$ python3 -q
>>> import numpy as np
>>> np.set_printoptions(precision=4, suppress=True, linewidth=160)
>>> M = np.array([[6, 4, 9, 1, 7, 4],
...     [8, 6, 15, 2, 12, 10],
...     [13, 13, 15, 3, 15, 14],
...     [14, 17, 19, 11, 24, 21],
...     [21, 17, 26, 15, 33, 24],
...     [30, 22, 26, 20, 38, 30],
...     [39, 23, 31, 20, 39, 32],
...     [43, 32, 34, 23, 42, 37],
...     [49, 37, 43, 30, 49, 46],
...     [58, 39, 44, 31, 52, 47]])
>>> round(np.linalg.norm(M, 2) / np.linalg.norm(M), 4)
np.float64(0.9961)
>>> round(np.log10(np.linalg.cond(M)))
2
>>> np.linalg.matrix_rank(M, rtol=0.1)
np.int64(1)
>>> np.linalg.cond(M) > 100
np.True_
>>> def softmax(z):
...     e = np.exp(z - z.max(axis=-1, keepdims=True))
...     return e / e.sum(axis=-1, keepdims=True)
... 
>>> np.round(softmax(M[3] + 3), 4) + 0
array([0.    , 0.0009, 0.0064, 0.    , 0.9456, 0.0471])
>>> scores = M @ M.T / np.sqrt(6)
>>> softmax(scores).round(6).argmax(axis=1)
array([9, 9, 9, 9, 9, 9, 9, 9, 9, 9])
>>> np.round(softmax(scores), 4) + 0
array([[0., 0., 0., 0., 0., 0., 0., 0., 0., 1.],
       [0., 0., 0., 0., 0., 0., 0., 0., 0., 1.],
       [0., 0., 0., 0., 0., 0., 0., 0., 0., 1.],
       [0., 0., 0., 0., 0., 0., 0., 0., 0., 1.],
       [0., 0., 0., 0., 0., 0., 0., 0., 0., 1.],
       [0., 0., 0., 0., 0., 0., 0., 0., 0., 1.],
       [0., 0., 0., 0., 0., 0., 0., 0., 0., 1.],
       [0., 0., 0., 0., 0., 0., 0., 0., 0., 1.],
       [0., 0., 0., 0., 0., 0., 0., 0., 0., 1.],
       [0., 0., 0., 0., 0., 0., 0., 0., 0., 1.]])
>>> softmax(scores)[3] @ M
array([58., 39., 44., 31., 52., 47.])
>>> B = np.c_[M[:, :2] @ np.array([[2, 1], [0, 0]]), np.array([0, 0, 0, 1, 2, 1, 1, 2, 0, 1])]
>>> B
array([[ 12,   6,   0],
       [ 16,   8,   0],
       [ 26,  13,   0],
       [ 28,  14,   1],
       [ 42,  21,   2],
       [ 60,  30,   1],
       [ 78,  39,   1],
       [ 86,  43,   2],
       [ 98,  49,   0],
       [116,  58,   1]])
>>> np.linalg.matrix_rank(np.c_[M, B])
np.int64(7)
>>> np.round(np.linalg.lstsq(M, B[:, 0])[0], 4) + 0
array([2., 0., 0., 0., 0., 0.])
>>> np.round(np.linalg.norm(B - M @ np.linalg.lstsq(M, B)[0], axis=0), 4) + 0
array([0.    , 0.    , 1.2662])
>>> Uu, s, vt = np.linalg.svd(M)
>>> s
array([221.0126,  14.7271,   9.3135,   7.4704,   4.0939,   2.0593])
>>> B = Uu[:, :1] @ np.diag(s[:1]) @ vt[:1]
>>> np.linalg.matrix_rank(M, rtol=0.05)
np.int64(2)
>>> np.linalg.matrix_rank(B)
np.int64(1)
>>> hat = M @ np.linalg.solve(M.T @ M, M.T)
>>> round(np.trace(hat), 4)
np.float64(6.0)
>>> hat @ M[:, 2]
array([ 9., 15., 15., 19., 26., 26., 31., 34., 43., 44.])
>>> np.diag(hat)
array([0.5989, 0.6534, 0.7052, 0.5371, 0.6445, 0.5191, 0.6545, 0.4548, 0.7408, 0.4917])
>>> J = np.load("case17.npy")
>>> J
array([[10,  1,  4, -3,  1, -3, 10,  2],
       [ 1,  3,  2,  0, -2,  0,  1, -3],
       [ 4,  2,  8, -2,  2,  2,  4, -8],
       [-3,  0, -2,  2, -4, -2, -3,  0],
       [ 1, -2,  2, -4, 13,  9,  1,  0],
       [-3,  0,  2, -2,  9,  9, -3, -4],
       [10,  1,  4, -3,  1, -3, 10,  2],
       [ 2, -3, -8,  0,  0, -4,  2, 13]])
>>> B = J[0, 0] * J[1:] - np.outer(J[1:, 0], J[0])
>>> B
array([[  0,  29,  16,   3, -21,   3,   0, -32],
       [  0,  16,  64,  -8,  16,  32,   0, -88],
       [  0,   3,  -8,  11, -37, -29,   0,   6],
       [  0, -21,  16, -37, 129,  93,   0,  -2],
       [  0,   3,  32, -29,  93,  81,   0, -34],
       [  0,   0,   0,   0,   0,   0,   0,   0],
       [  0, -32, -88,   6,  -2, -34,   0, 126]])
>>> np.linalg.matrix_rank(B), np.linalg.matrix_rank(J)
(np.int64(3), np.int64(4))
>>> B = np.array([[1, -2, 1],
...     [-1, 2, -2],
...     [2, -2, -2],
...     [-2, 0, -2],
...     [-1, 1, 2],
...     [0, -1, 1],
...     [2, -2, 1],
...     [-2, 0, -1]])
>>> np.linalg.matrix_rank(np.vstack([J, B.T]))
np.int64(7)
>>> np.einsum("ij->j", J)
array([ 22,   2,  12, -12,  20,   8,  22,   2])
>>> np.linalg.matrix_rank(J @ B)
np.int64(3)
>>> w, vecs = np.linalg.eigh(J)
>>> x = np.array([0, 0, 1, 0, 0, 2, -2, 0])
>>> np.round(vecs * np.maximum(w, 0) @ vecs.T, 4) + 0
array([[10.,  1.,  4., -3.,  1., -3., 10.,  2.],
       [ 1.,  3.,  2.,  0., -2.,  0.,  1., -3.],
       [ 4.,  2.,  8., -2.,  2.,  2.,  4., -8.],
       [-3.,  0., -2.,  2., -4., -2., -3.,  0.],
       [ 1., -2.,  2., -4., 13.,  9.,  1.,  0.],
       [-3.,  0.,  2., -2.,  9.,  9., -3., -4.],
       [10.,  1.,  4., -3.,  1., -3., 10.,  2.],
       [ 2., -3., -8.,  0.,  0., -4.,  2., 13.]])
>>> np.round(np.linalg.eigvalsh(J[1:, 1:]), 4) + 0
array([ 0.    ,  0.    ,  0.    ,  2.2357, 13.9906, 17.5147, 24.2591])
>>> X = np.load("a.npy")
>>> X
array([[ 2,  3, -6, -6,  2],
       [ 3, -2, -2,  2,  3],
       [-6, -2,  2, -3, -3],
       [-6,  2, -3, -2,  1],
       [ 2,  3, -3,  1, -2]])
>>> # symmetric
>>> w, vecs = np.linalg.eig(X)
>>> np.round(np.prod(w), 4)
np.float64(-4302.0)
>>> np.sort(np.linalg.eigvals(X.T))
array([-10.1668,  -4.7648,  -1.9719,   4.2124,  10.6911])
>>> mat = np.vander(np.arange(5) - 1, 4, increasing=True)
>>> mat
array([[ 1, -1,  1, -1],
       [ 1,  0,  0,  0],
       [ 1,  1,  1,  1],
       [ 1,  2,  4,  8],
       [ 1,  3,  9, 27]])
>>> # row 4 is much longer than the rest
>>> hat = mat @ np.linalg.solve(mat.T @ mat, mat.T)
>>> np.diag(hat)
array([0.9857, 0.7714, 0.4857, 0.7714, 0.9857])
>>> round(np.trace(hat), 4)
np.float64(4.0)
>>> hat
array([[ 0.9857,  0.0571, -0.0857,  0.0571, -0.0143],
       [ 0.0571,  0.7714,  0.3429, -0.2286,  0.0571],
       [-0.0857,  0.3429,  0.4857,  0.3429, -0.0857],
       [ 0.0571, -0.2286,  0.3429,  0.7714,  0.0571],
       [-0.0143,  0.0571, -0.0857,  0.0571,  0.9857]])
